$ python3 -q
>>> import numpy as np
>>> np.set_printoptions(suppress=True, linewidth=100)
>>> def tidy(a):
...     return np.round(a, 2) + 0
... 
>>> feats = np.load("layer8.npy")
>>> print(feats)
[[ 0  1  1]
 [ 0  2  1]
 [ 3  3  2]
 [ 3  4  4]
 [ 3  6  7]
 [ 4  6  9]
 [ 6  8 12]
 [ 8 11 12]
 [ 8 12 15]
 [10 12 16]
 [13 14 16]
 [16 15 18]
 [19 16 21]
 [20 18 24]
 [20 20 27]
 [20 21 30]
 [20 24 33]
 [21 24 33]
 [24 26 33]]
>>> Xc = (feats - feats.mean(axis=0)) / feats.std(axis=0)
>>> print(np.argwhere(np.abs(Xc) > 2))
[]
>>> coef = np.linalg.lstsq(np.delete(Xc, 2, axis=1), Xc[:, 2])[0]
>>> np.abs(coef).argmax()
np.int64(1)
>>> tidy(coef)
array([-0.05,  1.04])
>>> Xc = feats - feats.mean(axis=0)
>>> V = np.linalg.svd(Xc)[2][:1]
>>> out = Xc - Xc @ V.T @ V
>>> tidy(np.linalg.norm(out) / np.linalg.norm(Xc))
np.float64(0.12)
>>> print(tidy(np.cov(Xc @ V.T, rowvar=False)))
250.22
>>> tidy(np.diag(V.T @ V))
array([0.26, 0.25, 0.49])
>>> rng = np.random.default_rng(459)
>>> idx = rng.permutation(3)
>>> out = feats[:, idx] * rng.choice([-1, 1], 3)
>>> out
array([[ -1,   0,   1],
       [ -2,   0,   1],
       [ -3,  -3,   2],
       [ -4,  -3,   4],
       [ -6,  -3,   7],
       [ -6,  -4,   9],
       [ -8,  -6,  12],
       [-11,  -8,  12],
       [-12,  -8,  15],
       [-12, -10,  16],
       [-14, -13,  16],
       [-15, -16,  18],
       [-16, -19,  21],
       [-18, -20,  24],
       [-20, -20,  27],
       [-21, -20,  30],
       [-24, -20,  33],
       [-24, -21,  33],
       [-26, -24,  33]])
>>> Uu, _, Vh = np.linalg.svd(feats.T @ out)
>>> tidy(Uu @ Vh)
array([[ 0., -1.,  0.],
       [-1.,  0.,  0.],
       [ 0.,  0.,  1.]])
